% python3 -q
>>> import numpy as np
>>> np.set_printoptions(precision=2, suppress=True, linewidth=140)
>>> A = np.load("case7.npy")
>>> A
array([[ 0.12,  0.21, -0.96,  4.18,  0.18, -0.02,  0.03,  0.2 ,  2.43, -1.29, -0.01, -0.21],
       [-0.63, -0.13, -0.69, -1.14, -0.09,  0.09,  0.04,  0.17, -2.03,  0.8 , -0.05, -0.24],
       [ 0.22, -0.11, -0.29,  3.05,  0.04,  0.08,  0.  ,  0.34,  0.92,  1.94, -0.03, -0.83],
       [-0.22,  0.09,  1.3 ,  0.19, -0.05, -0.14,  0.  , -0.47,  0.3 , -0.42, -0.14,  0.18],
       [-0.28,  0.13,  1.77, -0.22, -0.15, -0.08, -0.05,  0.14,  1.61,  2.4 , -0.1 ,  0.88],
       [-0.37,  0.14, -0.37, -1.72, -0.15, -0.02, -0.08, -0.04, -0.25, -0.42,  0.06,  0.23],
       [ 0.75, -0.33, -0.93,  2.85,  0.52, -0.05,  0.03, -0.35, -0.17,  0.27,  0.09, -0.39],
       [ 0.33,  0.12,  0.  ,  0.32, -0.09,  0.02, -0.04,  0.15,  4.06, -1.4 ,  0.06, -1.08],
       [-0.29, -0.14, -0.46, -0.33, -0.35, -0.03,  0.01,  0.31, -4.27, -1.21,  0.15,  0.17],
       [ 1.33,  0.01,  1.03, -0.07,  0.15, -0.04,  0.12, -1.09,  1.55, -0.08,  0.15,  0.14],
       [ 0.4 , -0.25, -0.72,  2.81,  0.13,  0.05, -0.01, -0.05, -0.54, -0.84, -0.09, -1.48],
       [ 1.03,  0.31, -0.15,  1.15, -0.18,  0.07,  0.  ,  0.35,  1.91, -0.56,  0.22,  0.22],
       [-0.28, -0.21, -0.23, -0.48,  0.28, -0.08, -0.05, -0.13,  0.78, -0.88, -0.02, -0.99],
       [-0.43, -0.02, -0.34,  2.59, -0.01, -0.04, -0.01,  0.36, -2.08,  1.19, -0.2 , -0.65],
       [ 0.23,  0.01,  0.4 , -4.91, -0.01,  0.03,  0.06,  0.47,  7.48,  0.71,  0.06,  1.9 ],
       [ 0.46, -0.09, -0.58,  0.44,  0.02, -0.05,  0.01,  0.91, -0.49,  0.67, -0.07, -0.94],
       [-0.05, -0.15, -0.02,  1.47, -0.23, -0.03,  0.06,  0.01, -3.28,  1.59,  0.16, -0.06],
       [ 0.06,  0.04,  0.1 ,  2.52, -0.13,  0.  ,  0.12,  0.13,  0.46, -1.16,  0.16,  0.75],
       [-0.47, -0.18, -0.46, -0.99, -0.17, -0.1 ,  0.05, -0.28, -1.27, -1.4 , -0.05, -0.54],
       [ 0.24, -0.2 , -1.4 ,  3.58, -0.25,  0.01, -0.06,  0.32,  4.52, -0.08, -0.05,  0.68],
       [ 0.  ,  0.06, -0.13,  1.86, -0.18, -0.01,  0.01,  0.22, -1.33,  1.35, -0.15, -0.34],
       [-0.95,  0.01, -0.98,  2.43,  0.31, -0.11,  0.03,  0.35, -3.77,  1.17,  0.09,  1.47],
       [-0.31,  0.18,  0.29,  2.59,  0.05,  0.04,  0.14,  0.29, -0.98, -1.38,  0.07,  1.36],
       [ 0.79, -0.01,  0.96,  2.68,  0.22, -0.06, -0.19, -0.11, -1.67, -2.42, -0.23, -0.85],
       [-0.07,  0.23, -0.19,  1.63, -0.37,  0.05,  0.1 ,  0.29,  4.22, -0.14,  0.03, -1.82],
       [-0.47,  0.11,  0.74,  0.3 , -0.09,  0.01, -0.01,  0.48,  3.1 ,  0.96,  0.08,  0.04],
       [ 0.49,  0.02, -0.16,  0.87,  0.25, -0.05,  0.05, -0.02, -3.32,  1.73,  0.07,  1.35],
       [ 0.  , -0.27, -0.09, -0.56,  0.33,  0.03,  0.01, -0.66,  2.79,  1.06,  0.09,  0.3 ],
       [ 0.07, -0.33,  1.05, -0.33,  0.22,  0.04,  0.13,  0.02, -0.18, -0.21,  0.01, -2.25],
       [ 0.92,  0.3 ,  0.25, -2.44,  0.42,  0.1 ,  0.04, -0.2 ,  4.93, -0.25, -0.04, -0.71],
       [ 0.23, -0.04, -0.92, -0.75, -0.37, -0.05,  0.01,  0.45,  5.9 ,  1.18, -0.11, -0.81],
       [-0.32,  0.28, -0.15, -0.55,  0.29, -0.01,  0.03, -0.01,  0.42, -2.61,  0.04, -0.2 ],
       [-0.38, -0.06, -0.33, -0.96,  0.31, -0.08, -0.08, -0.38,  7.46,  2.17, -0.18, -0.84],
       [-0.72,  0.13, -0.36,  0.3 , -0.11,  0.05,  0.02, -0.13,  8.02,  0.06,  0.08,  0.46],
       [ 0.61, -0.11,  0.65,  0.01, -0.22, -0.03,  0.05,  0.07, -2.48,  1.3 ,  0.06, -0.94],
       [ 0.26,  0.16, -0.16,  0.34,  0.26, -0.06,  0.02, -0.12,  0.7 ,  0.47, -0.04, -0.35],
       [ 0.93,  0.16,  0.49, -7.04,  0.03,  0.08, -0.06, -0.01, -2.92, -0.15, -0.01,  1.29],
       [-0.57,  0.19, -0.35,  1.35,  0.06,  0.08, -0.07, -0.17,  2.81,  2.22, -0.06, -1.07]])
>>> idx = A[:, 10] > np.median(A[:, 10])
>>> r0 = A[idx].mean(axis=0) - A[~idx].mean(axis=0)
>>> round(float((((A - A.mean(axis=0)) @ r0 > 0) == idx).mean()), 2)
0.63
>>> idx.astype(int)
array([0, 0, 0, 0, 0, 1, 1, 1, 1, 1, 0, 1, 0, 0, 1, 0, 1, 1, 0, 0, 0, 1, 1, 0, 1, 1, 1, 1, 1, 0, 0, 1, 0, 1, 1, 0, 0, 0])
>>> r0.round(2) + 0
array([ 0.  ,  0.01,  0.17, -0.06, -0.03,  0.01,  0.06, -0.03, -0.25, -0.37,  0.18,  0.5 ])
